>>> import numpy as np
>>> np.set_printoptions(precision=2, suppress=True, linewidth=120)
>>> rd = lambda a: np.round(a, 2) + 0
>>> O, _ = np.linalg.qr(np.array([[0.1, -0.3, -0.7, 0.7],
...     [2.0, -0.9, 0.3, -0.9],
...     [-1.2, 1.4, 0.1, 0.0],
...     [-0.4, 1.8, 0.2, 0.0]]))
>>> X = O[:, :4]
>>> rd(X)
array([[-0.04,  0.13, -0.98, -0.17],
       [-0.84, -0.36,  0.06, -0.4 ],
       [ 0.51, -0.29,  0.08, -0.81],
       [ 0.17, -0.88, -0.2 ,  0.4 ]])
>>> rd(np.linalg.matrix_power(X, 3))
array([[-0.18, -0.81,  0.51,  0.23],
       [ 0.16, -0.41, -0.22, -0.87],
       [-0.97,  0.13, -0.03, -0.23],
       [-0.11, -0.39, -0.83,  0.37]])
>>> np.linalg.determinant(X)
Traceback (most recent call last):
  File "<python-input-7>", line 1, in <module>
    np.linalg.determinant(X)
    ^^^^^^^^^^^^^^^^^^^^^
AttributeError: module 'numpy.linalg' has no attribute 'determinant'
>>> np.allclose(X, X.T)
False
>>> rd(np.sort(np.abs(np.linalg.eigvals(X))))
array([1., 1., 1., 1.])
>>> rd(np.linalg.det(X))
np.float64(-1.0)
>>> rd(X @ X)
array([[-0.63,  0.38,  0.  ,  0.67],
       [ 0.3 ,  0.35,  0.89,  0.08],
       [ 0.13,  0.86, -0.35, -0.36],
       [ 0.7 ,  0.04, -0.31,  0.64]])
>>> rd((X + X.T) / 2)
array([[-0.04, -0.36, -0.23,  0.  ],
       [-0.36, -0.36, -0.12, -0.64],
       [-0.23, -0.12,  0.08, -0.5 ],
       [ 0.  , -0.64, -0.5 ,  0.4 ]])
>>> A2 = np.array([[3, -1], [-3, -2]])
>>> W2 = np.kron(A2, X)
>>> np.linalg.matrix_rank(W2)
np.int64(8)
>>> rd(np.linalg.norm(W2, 2)), rd(np.linalg.norm(A2, 2) * np.linalg.norm(X, 2))
(np.float64(4.32), np.float64(4.32))
>>> W2.shape
(8, 8)
>>> A2 = X / np.linalg.norm(X, axis=1, keepdims=True)
>>> gram = A2 @ A2.T
>>> rd(gram)
array([[1., 0., 0., 0.],
       [0., 1., 0., 0.],
       [0., 0., 1., 0.],
       [0., 0., 0., 1.]])
>>> (gram - 2 * np.eye(4)).round(6).argmax(axis=1)
array([1, 0, 0, 0])
>>> rd(np.linalg.norm(A2, axis=1))
array([1., 1., 1., 1.])
>>> x0 = np.array([-2, 1, -3, 1])
>>> rhs = X @ x0
>>> beta, lr = np.zeros(4), 1 / np.linalg.norm(X, 2) ** 2
>>> for i in range(60):
...     beta -= lr * X.T @ (X @ beta - rhs)
...     if i % 10 == 0: print(i, round(np.linalg.norm(X @ beta - rhs), 2))
... 
0 0.0
10 0.0
20 0.0
30 0.0
40 0.0
50 0.0
>>> rd(beta)
array([-2.,  1., -3.,  1.])
>>> rd(np.linalg.cond(X))
np.float64(1.0)
